% ipython --no-banner

In [1]: import numpy as np

In [2]: np.set_printoptions(precision=2, suppress=True, linewidth=200)

In [3]: W0 = np.load("case16.npy")

In [4]: W0
Out[4]: 
array([[-3., -1.,  1.],
       [ 1., -1.,  3.],
       [ 0.,  0.,  0.]])

In [5]: Uu, s, vt = np.linalg.svd(W0)

In [6]: s
Out[6]: array([3.46, 3.16, 0.  ])

In [7]: other = Uu[:, :2] @ np.diag(s[:2]) @ vt[:2]

In [8]: other
Out[8]: 
array([[-3., -1.,  1.],
       [ 1., -1.,  3.],
       [ 0.,  0.,  0.]])

In [9]: np.round(np.abs(W0 - other).max(), 2)
Out[9]: np.float64(0.0)

In [10]: round(np.linalg.norm(W0 - other, 2), 2), s[2]
Out[10]: (np.float64(0.0), np.float64(0.0))

In [11]: np.argsort(-np.linalg.norm(W0, axis=0).round(6), kind="stable")[:3]
Out[11]: array([0, 2, 1])

In [12]: round(float(np.linalg.norm(W0, 2) / np.linalg.norm(W0)), 2)
Out[12]: 0.74

In [13]: np.linalg.cond(W0) > 100
Out[13]: np.True_

In [14]: W0 @ np.linalg.pinv(W0) @ W0
Out[14]: 
array([[-3., -1.,  1.],
       [ 1., -1.,  3.],
       [ 0.,  0.,  0.]])

In [15]: round(np.trace(np.linalg.pinv(W0) @ W0), 2)
Out[15]: np.float64(2.0)

In [16]: np.linalg.lstsq(W0[:-1].T, W0[-1])[2]
Out[16]: np.int32(2)

In [17]: np.unique(W0.round(6), axis=0).shape
Out[17]: (3, 3)

In [18]: M = np.load("block5.npy")

In [19]: M
Out[19]: 
array([[1, 0, 2, 0],
       [0, 3, 0, 0],
       [0, 0, 0, 0],
       [0, 2, 0, 0],
       [0, 1, 0, 0]])

In [20]: # rank 2

In [21]: np.allclose(M[:-1].T @ np.linalg.lstsq(M[:-1].T, M[-1])[0], M[-1])
Out[21]: True

In [22]: np.abs(np.diag(np.linalg.qr(M)[1])) > 1e-9
Out[22]: array([ True,  True, False, False])

In [23]: M @ np.linalg.pinv(M) @ M
Out[23]: 
array([[1., 0., 2., 0.],
       [0., 3., 0., 0.],
       [0., 0., 0., 0.],
       [0., 2., 0., 0.],
       [0., 1., 0., 0.]])

In [24]: np.linalg.lstsq(M[:-1].T, M[-1])[2]
Out[24]: np.int32(2)

In [25]: t = np.radians(45)

In [26]: R = np.eye(4)

In [27]: R[0, 0] = R[1, 1] = np.cos(t)

In [28]: R[0, 1], R[1, 0] = -np.sin(t), np.sin(t)

In [29]: R
Out[29]: 
array([[ 0.71, -0.71,  0.  ,  0.  ],
       [ 0.71,  0.71,  0.  ,  0.  ],
       [ 0.  ,  0.  ,  1.  ,  0.  ],
       [ 0.  ,  0.  ,  0.  ,  1.  ]])

In [30]: other = M @ R.T

In [31]: np.linalg.svd(M, compute_uv=False), np.round(np.linalg.svd(other, compute_uv=False), 2) + 0
Out[31]: (array([3.74, 2.24, 0.  , 0.  ]), array([3.74, 2.24, 0.  , 0.  ]))

In [32]: rk = np.linalg.matrix_rank(M)

In [33]: rk
Out[33]: np.int64(2)

In [34]: ns = np.linalg.svd(M)[2][rk:].T

In [35]: ns @ ns.T
Out[35]: 
array([[ 0.8,  0. , -0.4,  0. ],
       [ 0. ,  0. ,  0. ,  0. ],
       [-0.4,  0. ,  0.2,  0. ],
       [ 0. ,  0. ,  0. ,  1. ]])

In [36]: [int(np.linalg.matrix_rank(np.delete(M, i, axis=0))) for i in range(5)]
Out[36]: [1, 2, 2, 2, 2]

In [37]: ns.shape
Out[37]: (4, 2)

In [38]: Uu, s, vt = np.linalg.svd(M)

In [39]: vecs = vt[:(s > 1e-8).sum()]

In [40]: rng = np.random.default_rng(635)

In [41]: x = M[0] + 4 * M[2] + rng.integers(2) * np.eye(4)[1]

In [42]: x
Out[42]: array([1., 1., 2., 0.])

In [43]: vecs.T @ vecs
Out[43]: 
array([[0.2, 0. , 0.4, 0. ],
       [0. , 1. , 0. , 0. ],
       [0.4, 0. , 0.8, 0. ],
       [0. , 0. , 0. , 0. ]])

In [44]: np.diag(vecs.T @ vecs)
Out[44]: array([0.2, 1. , 0.8, 0. ])

In [45]: np.allclose(vecs.T @ vecs @ x, x)
Out[45]: True

In [46]: np.linalg.matrix_rank(np.vstack([M, x]))
Out[46]: np.int64(2)

In [47]: round(np.linalg.norm(x - vecs.T @ vecs @ x), 2)
Out[47]: np.float64(0.0)

In [48]: m1 = np.load("sample9.npy")

In [49]: m1
Out[49]: 
array([[ -0.4,  -0.1, -16. ],
       [ -0.3,  -0.2,   1. ],
       [  0.8,   0.6,   1. ],
       [  0.6,   0.2,   5. ]])

In [50]: x = np.array([4, 4, 5])

In [51]: target = m1 @ x

In [52]: coef, lr = np.zeros(3), 1 / np.linalg.norm(m1, 2) ** 2

In [53]: for i in range(60):
    ...:     coef -= lr * m1.T @ (m1 @ coef - target)
    ...:     if i % 10 == 0: print(i, round(np.linalg.norm(m1 @ coef - target), 2))
    ...: 
0 6.1
10 5.83
20 5.57
30 5.32
40 5.08
50 4.85

In [54]: round(np.linalg.cond(m1), 2)
Out[54]: np.float64(124.52)
